>>> import numpy as np
>>> import numpy.linalg as la
>>> np.set_printoptions(suppress=True, linewidth=140)
>>> data = np.loadtxt("x.csv", delimiter=",")
>>> data
array([[-0.8,  0.4, -0.8,  0.6],
       [ 0.2, -1.1, -1.4, -1.4],
       [-0.2,  0.6,  0.1,  1.6],
       [ 0.9,  1.4,  0.4, -0.4],
       [ 1.2, -2.4,  0.4,  0.8],
       [-2.2, -0.7, -0.7, -0.7],
       [-1.4, -0.3, -0.1,  0.3],
       [ 0.2,  1.1, -1.1,  1.7]])
>>> A2 = np.c_[data[:, :1] @ np.array([[2]]), np.array([5, 5, 1, 2, 3, 1, 0, 3])]
>>> A2
array([[-1.6,  5. ],
       [ 0.4,  5. ],
       [-0.4,  1. ],
       [ 1.8,  2. ],
       [ 2.4,  3. ],
       [-4.4,  1. ],
       [-2.8,  0. ],
       [ 0.4,  3. ]])
>>> la.matrix_rank(A2)
np.int64(2)
>>> la.matrix_rank(np.c_[data, A2])
np.int64(5)
>>> np.round(la.lstsq(data, A2[:, 0])[0], 3) + 0
array([2., 0., 0., 0.])
>>> np.round(la.norm(la.qr(data)[0].T @ A2, axis=0) ** 2 / ((A2 ** 2).sum(axis=0) + 1e-12), 3)
array([1.   , 0.644])
>>> A2 = np.array([[1, 1], [1, -1]])
>>> rng = np.random.default_rng(364)
>>> W0 = np.kron(A2, np.kron(A2, A2))[rng.permutation(8)][:4]
>>> W0
array([[ 1, -1,  1, -1, -1,  1, -1,  1],
       [ 1,  1,  1,  1,  1,  1,  1,  1],
       [ 1, -1,  1, -1,  1, -1,  1, -1],
       [ 1,  1, -1, -1,  1,  1, -1, -1]])
>>> A2 = np.array([[2, 0], [1, 2], [1, 3], [3, 2], [0, 1], [0, 2], [0, 3], [3, 3]])
>>> la.matrix_rank(W0 @ A2)
np.int64(2)
>>> np.einsum("ij,ij->i", W0, W0)
array([8, 8, 8, 8])
>>> np.einsum("ik,kj->ij", W0, A2)
array([[ 2,  0],
       [10, 16],
       [-4, -2],
       [-4, -6]])
>>> W0 @ A2
array([[ 2,  0],
       [10, 16],
       [-4, -2],
       [-4, -6]])
>>> A2 = W0 / np.sqrt((W0 ** 2).mean(axis=1, keepdims=True))
>>> W0 - W0.mean(axis=1, keepdims=True)
array([[ 1., -1.,  1., -1., -1.,  1., -1.,  1.],
       [ 0.,  0.,  0.,  0.,  0.,  0.,  0.,  0.],
       [ 1., -1.,  1., -1.,  1., -1.,  1., -1.],
       [ 1.,  1., -1., -1.,  1.,  1., -1., -1.]])
>>> la.matrix_rank(A2) == la.matrix_rank(W0)
np.True_
>>> np.round(la.norm(A2, axis=1), 3)
array([2.828, 2.828, 2.828, 2.828])
>>> np.round(la.norm(W0, axis=0), 3)
array([2., 2., 2., 2., 2., 2., 2., 2.])
>>> np.round(la.norm(W0, axis=1), 3)
array([2.828, 2.828, 2.828, 2.828])
>>> np.round(la.norm(W0) ** 2 / la.norm(W0, 2) ** 2, 3)
np.float64(4.0)
>>> x = np.array([0, 2, 2, 0, 2, 1, 2, 3])
>>> W0 * x
array([[ 0, -2,  2,  0, -2,  1, -2,  3],
       [ 0,  2,  2,  0,  2,  1,  2,  3],
       [ 0, -2,  2,  0,  2, -1,  2, -3],
       [ 0,  2, -2,  0,  2,  1, -2, -3]])
>>> W0 @ np.ones(8)
array([0., 8., 0., 0.])
>>> (W0 @ x).argmax()
np.int64(1)
>>> np.einsum("ij,j->i", W0, x)
array([ 0, 12,  0, -2])
>>> W0 @ (2 * x)
array([ 0, 24,  0, -4])
>>> m1 = np.load("out10.npy")
>>> m1
array([[ 2.05,  0.  , -1.  ],
       [ 1.  , -0.95,  3.  ],
       [ 2.  ,  0.  , -0.95]])
>>> x = np.array([2, 0, 0])
>>> y = m1 @ x
>>> y
array([4.1, 2. , 4. ])
>>> np.round(la.solve(m1, 5 * y), 3) + 0
array([10.,  0.,  0.])
>>> np.round(la.solve(m1, m1[:, 1]), 3)
array([0., 1., 0.])
